$ python3 -q
>>> import numpy as np
>>> from numpy import linalg as LA
>>> np.set_printoptions(precision=2, suppress=True, linewidth=160, legacy="1.25")
>>> F = np.loadtxt("test9.csv", delimiter=",")
>>> print(F)
[[-0.55  0.82]
 [-0.61 -0.36]
 [ 0.12 -0.11]
 [ 0.55  0.44]]
>>> rng = np.random.default_rng(73755)
>>> Y = F + rng.integers(-2, 3, (4, 1)) @ rng.integers(-2, 3, (1, 2))
>>> Y
array([[ 1.45,  0.82],
       [ 1.39, -0.36],
       [ 4.12, -0.11],
       [-3.45,  0.44]])
>>> LA.matrix_rank(Y - F, tol=1e-8)
1
>>> Y - F
array([[ 2.,  0.],
       [ 2.,  0.],
       [ 4.,  0.],
       [-4.,  0.]])
>>> P = F @ LA.solve(F.T @ F, F.T)
>>> np.round((np.eye(4) - P) @ F, 2) + 0
array([[0., 0.],
       [0., 0.],
       [0., 0.],
       [0., 0.]])
>>> np.allclose(P @ P, P)
True
>>> Y = F / LA.norm(F, axis=1, keepdims=True)
>>> G = Y @ Y.T
>>> G
array([[ 1.  ,  0.06, -0.97,  0.08],
       [ 0.06,  1.  , -0.32, -0.99],
       [-0.97, -0.32,  1.  ,  0.18],
       [ 0.08, -0.99,  0.18,  1.  ]])
>>> round(np.degrees(np.arccos(np.clip(G[0, 1], -1, 1))), 2)
86.49
>>> LA.norm(Y, axis=1)
array([1., 1., 1., 1.])
>>> (G - 2 * np.eye(4)).round(6).argmax(axis=1)
array([3, 0, 3, 2])
>>> np.argwhere(np.triu(np.abs(G) > 0.95, 1))
array([[0, 2],
       [1, 3]])
>>> round(float(F[:, 1] @ F[:, 0]), 2)
0.0
>>> LA.pinv(F)
array([[-0.55, -0.61,  0.12,  0.55],
       [ 0.82, -0.36, -0.11,  0.44]])
>>> z = rng.permutation(2)
>>> Y = F[:, z] * rng.choice([-1, 1], 2)
>>> Y
array([[-0.55,  0.82],
       [-0.61, -0.36],
       [ 0.12, -0.11],
       [ 0.55,  0.44]])
>>> Uu, _, VT = LA.svd(F.T @ Y)
>>> z
array([0, 1])
>>> mat = np.array([[0, -4, 0], [0, 0, 5], [-5, 0, 0]])
>>> mat
array([[ 0, -4,  0],
       [ 0,  0,  5],
       [-5,  0,  0]])
>>> x0 = np.array([2, 1, 2])
>>> h = np.maximum(mat @ x0, 0)
>>> np.maximum(mat @ x0, 0) - np.maximum(-mat @ x0, 0)
array([ -4,  10, -10])
>>> mat.T @ h
array([ 0,  0, 50])
>>> np.tanh(mat @ x0)
array([-1.,  1., -1.])
>>> print(h)
[ 0 10  0]
>>> np.kron(np.eye(2, dtype=int), mat)
array([[ 0, -4,  0,  0,  0,  0],
       [ 0,  0,  5,  0,  0,  0],
       [-5,  0,  0,  0,  0,  0],
       [ 0,  0,  0,  0, -4,  0],
       [ 0,  0,  0,  0,  0,  5],
       [ 0,  0,  0, -5,  0,  0]])
>>> np.einsum("ij,ji->", mat, mat)
0
>>> round(LA.det(mat[::-1]), 2)
-100.0
>>> round(LA.det(mat.T), 2)
100.0
>>> np.round(LA.eigvals(mat).sum().real, 2)
0.0
>>> m1 = np.array([[1, 1, -1, -1, -1, -1, 1, 1],
...     [1, -1, 1, -1, 1, -1, 1, -1],
...     [1, -1, 1, -1, -1, 1, -1, 1]])
>>> Y = m1 / np.sqrt((m1 ** 2).mean(axis=1, keepdims=True))
>>> print(LA.norm(Y, axis=1))
[2.83 2.83 2.83]
>>> print(Y[0])
[ 1.  1. -1. -1. -1. -1.  1.  1.]
>>> LA.matrix_rank(m1 - m1.mean(axis=1, keepdims=True))
3
>>> m1[2] @ m1[1]
0
>>> LA.norm(m1, axis=0)
array([1.73, 1.73, 1.73, 1.73, 1.73, 1.73, 1.73, 1.73])
>>> round(float(LA.norm(m1[2], 1)), 2), np.round(LA.norm(m1[2], np.inf), 2)
(8.0, 1.0)
>>> np.round(LA.norm(m1, 1), 2), np.round(LA.norm(m1, np.inf), 2)
(3.0, 8.0)
>>> LA.norm(m1, axis=1).argmax()
0
>>> Y = m1 / LA.norm(m1, axis=1, keepdims=True)
>>> G = Y @ Y.T
>>> np.degrees(np.arccos(np.clip(G[0, 2], -1, 1)))
90.0
>>> print(G.round(2) + 0)
[[1. 0. 0.]
 [0. 1. 0.]
 [0. 0. 1.]]
>>> G[0].round(2) + 0
array([1., 0., 0.])
>>> np.argwhere(np.triu(np.abs(G) > 0.95, 1))
array([], shape=(0, 2), dtype=int64)
>>> LA.norm(Y, axis=1)
array([1., 1., 1.])
>>> Y = np.array([[-2, -1],
...     [-2, -3],
...     [0, 2],
...     [-1, -1],
...     [-3, -3],
...     [0, 0],
...     [1, 3],
...     [1, -1]])
>>> print(Y.T @ m1.T)
[[ 2 -2  4]
 [ 0  6  4]]
>>> np.einsum("ik,kj->ji", m1, Y)
array([[ 2, -2,  4],
       [ 0,  6,  4]])
>>> np.einsum("ik,kj->ij", m1, Y)
array([[ 2,  0],
       [-2,  6],
       [ 4,  4]])
>>> print(np.einsum("ij,ij->i", m1, m1))
[8 8 8]
>>> m1 @ Y
array([[ 2,  0],
       [-2,  6],
       [ 4,  4]])
>>> np.einsum("ij->j", m1)
array([ 3, -1,  1, -3, -1, -1,  1,  1])
>>> T = np.stack([m1, 2 * m1, m1[::-1]])
>>> LA.norm(T, axis=(1, 2))
array([4.9, 9.8, 4.9])
>>> T.shape
(3, 3, 8)
>>> print(np.einsum("bij,cij->bc", T, T))
[[24 48  8]
 [48 96 16]
 [ 8 16 24]]
>>> print((T @ m1.T).shape)
(3, 3, 3)
>>> Y = np.array([[1]])
>>> W2 = np.array([[5, 1], [4, 2]])
>>> feats = np.block([[Y, np.zeros((1, 2))], [np.zeros((2, 1)), W2]])
>>> feats
array([[1., 0., 0.],
       [0., 5., 1.],
       [0., 4., 2.]])
>>> round(LA.det(feats), 2)
6.0
>>> np.sort(LA.eigvals(feats).real)
array([1., 1., 6.])
>>> Y = feats / LA.norm(feats, axis=1, keepdims=True)
>>> G = Y @ Y.T
>>> G
array([[1.  , 0.  , 0.  ],
       [0.  , 1.  , 0.96],
       [0.  , 0.96, 1.  ]])
>>> LA.norm(Y, axis=1)
array([1., 1., 1.])
>>> print((G - 2 * np.eye(3)).round(6).argmax(axis=1))
[1 2 1]
>>> np.argwhere(np.triu(np.abs(G) > 0.95, 1))
array([[1, 2]])
>>> Y = np.array([[1, 2], [1, 0], [1, 0]])
>>> np.einsum("ik,kj->ji", feats, Y)
array([[1., 6., 6.],
       [2., 0., 0.]])
>>> LA.matrix_rank(np.vstack([feats, Y.T]))
3
>>> W0 = np.load("x.npy")
>>> W0
array([[-2.3 , -0.88, -0.14],
       [-2.64,  4.14, -4.31],
       [-0.53,  3.45, -2.79],
       [-2.05, -2.14,  3.49],
       [-0.27,  1.39, -0.89],
       [-2.29,  0.11,  1.67],
       [-2.08, -2.56,  2.82],
       [-2.72,  3.3 , -1.99],
       [-0.51, -0.71,  1.29],
       [-1.47,  0.17,  1.84],
       [-4.09, -2.91,  2.01],
       [-2.68, -0.8 ,  3.38],
       [-2.38, -1.36, -0.1 ],
       [-4.17, -0.95,  0.83],
       [-0.13,  5.85, -1.74],
       [-1.99, -2.29,  2.78],
       [-1.85, -2.44,  1.43],
       [-2.32,  3.76, -2.3 ],
       [-0.6 ,  4.3 , -1.11],
       [-2.59,  2.98, -1.88],
       [-0.39,  2.12, -3.39],
       [-0.68,  2.04, -3.96],
       [-2.8 ,  2.69, -1.32],
       [-1.23, -1.3 ,  1.76]])
>>> cen = (W0 - W0.mean(axis=0)) / W0.std(axis=0)
>>> np.argwhere(np.abs(cen) > 2)
array([[10,  0],
       [13,  0]])
>>> b = LA.lstsq(np.delete(cen, 1, axis=1), cen[:, 1])[0]
>>> print(np.abs(b).argmax())
1
>>> cen = W0 - W0.mean(axis=0)
>>> vecs = LA.svd(cen)[2][:2]
>>> Y = cen - cen @ vecs.T @ vecs
>>> Y.std(axis=0)
array([0.65, 0.53, 0.46])
>>> print(np.round(np.cov(cen @ vecs.T, rowvar=False), 2) + 0)
[[11.57  0.  ]
 [ 0.    1.24]]
>>> np.diag(vecs.T @ vecs)
array([0.53, 0.7 , 0.77])
>>> Y = np.array([[1, 1, 0, 0], [-2, -1, 0, -1], [2, -2, -1, 2], [-2, -2, 2, 1]])
>>> K = np.tril(Y)
>>> K
array([[ 1,  0,  0,  0],
       [-2, -1,  0,  0],
       [ 2, -2, -1,  0],
       [-2, -2,  2,  1]])
>>> f = np.array([5, 6, 8, 6])
>>> Y = K + np.outer(f, np.eye(4)[1])
>>> Y
array([[ 1.,  5.,  0.,  0.],
       [-2.,  5.,  0.,  0.],
       [ 2.,  6., -1.,  0.],
       [-2.,  4.,  2.,  1.]])
>>> round(LA.det(Y) / LA.det(K), 2), np.round(1 + LA.solve(K, f)[1], 2)
(-15.0, -15.0)
>>> np.round(LA.norm(Y, 1), 2), np.round(LA.norm(Y, np.inf), 2)
(20.0, 9.0)
>>> print(LA.norm(Y, axis=1).argmax())
2
>>> Y[0] @ Y[2]
32.0
>>> LA.norm(Y, axis=0)
array([ 3.61, 10.1 ,  2.24,  1.  ])
>>> A = np.load("mat.npy")
>>> A
array([[-5, -8, -7],
       [-8, -5, -8],
       [-7, -8, -5]])
>>> w, vecs = LA.eig(A)
>>> np.sort(LA.eigvals(LA.inv(A)))
array([-0.05,  0.3 ,  0.5 ])
>>> w
array([-20.34,   2.  ,   3.34])
>>> O, vecs = LA.qr(A[:, :2])[0], LA.qr(A[:, 2:])[0]
>>> sig = LA.svd(O.T @ vecs, compute_uv=False)
>>> sig
array([0.97])
>>> z = rng.permutation(3)
>>> Y = A[:, z] * rng.choice([-1, 1], 3)
>>> print(Y)
[[-7 -5  8]
 [-8 -8  5]
 [-5 -7  8]]
>>> Uu, _, VT = LA.svd(A.T @ Y)
>>> np.round(LA.lstsq(A, Y)[0], 2) + 0
array([[ 0.,  1.,  0.],
       [ 0.,  0., -1.],
       [ 1.,  0.,  0.]])
>>> z
array([2, 0, 1])
>>> O = A.astype(float).copy()
>>> for j in range(3):
...     O[:, j] -= O[:, :j] @ (O[:, :j].T @ O[:, j])
...     O[:, j] /= LA.norm(O[:, j])
... 
>>> O
array([[-0.43, -0.71, -0.57],
       [-0.68,  0.66, -0.31],
       [-0.6 , -0.25,  0.76]])
>>> f = np.array([3, 7, 4])
>>> r1 = np.array([2, 1, -3, -2])
>>> J = f[:, None] + r1[None, :]
>>> J
array([[5, 4, 0, 1],
       [9, 8, 4, 5],
       [6, 5, 1, 2]])
>>> Uu, sig, VT = LA.svd(J)
>>> sig.round(2) + 0
array([16.97,  2.48,  0.  ])
>>> print(np.argmax(sig[:-1] / (sig[1:] + 1e-6)) + 1)
2
>>> Y = Uu[:, :2] @ np.diag(sig[:2]) @ VT[:2]
>>> round(LA.norm(J - Y) / LA.norm(J), 2)
0.0
>>> np.round(np.abs(J - Y).max(), 2)
0.0
>>> print(Y.round(2) + 0)
[[5. 4. 0. 1.]
 [9. 8. 4. 5.]
 [6. 5. 1. 2.]]
>>> rk = LA.matrix_rank(J)
>>> rk
2
>>> ns = LA.svd(J)[2][rk:].T
>>> [int(LA.matrix_rank(J[:i])) for i in range(1, len(J) + 1)]
[1, 2, 2]
>>> ns.shape
(4, 2)
>>> np.round(J @ ns, 2) + 0
array([[0., 0.],
       [0., 0.],
       [0., 0.]])
>>> [int(LA.matrix_rank(J[:, :j + 1])) for j in range(4)]
[1, 2, 2, 2]
>>> [int(LA.matrix_rank(np.delete(J, i, axis=0))) for i in range(3)]
[2, 2, 2]
>>> Uu, sig, VT = LA.svd(J)
>>> vecs = VT[:(sig > 1e-8).sum()]
>>> x0 = J[0] + -2 * J[2] + rng.integers(2) * np.eye(4)[2]
>>> x0
array([-7., -6., -2., -3.])
>>> vecs.T @ vecs
array([[ 0.62,  0.47, -0.12,  0.03],
       [ 0.47,  0.38,  0.03,  0.12],
       [-0.12,  0.03,  0.62,  0.47],
       [ 0.03,  0.12,  0.47,  0.38]])
>>> np.diag(vecs.T @ vecs)
array([0.62, 0.38, 0.62, 0.38])
>>> x0 = np.array([-3, 2, 4, 5])
>>> h = np.maximum(J @ x0, 0)
>>> np.flatnonzero(h > 1e-9)
array([1, 2])
>>> J * (h > 1e-9)[:, None]
array([[0, 0, 0, 0],
       [9, 8, 4, 5],
       [6, 5, 1, 2]])
>>> h
array([ 0, 30,  6])
>>> np.maximum(J @ (3 * x0), 0)
array([ 0, 90, 18])
>>> Uu, sig, VT = LA.svd(J, full_matrices=False)
>>> print(np.abs(VT[0]))
[0.7  0.6  0.22 0.31]
>>> np.abs(Uu[:, 0]).round(6).argmax()
1
>>> round(float(np.sqrt((sig ** 2).sum())), 2), round(LA.norm(J), 2)
(17.15, 17.15)
>>> np.allclose(Uu * sig @ VT, J)
True
>>> np.round(sig / sig[0], 2) + 0
array([1.  , 0.15, 0.  ])
>>> print(np.round(VT @ VT.T, 2) + 0)
[[1. 0. 0.]
 [0. 1. 0.]
 [0. 0. 1.]]
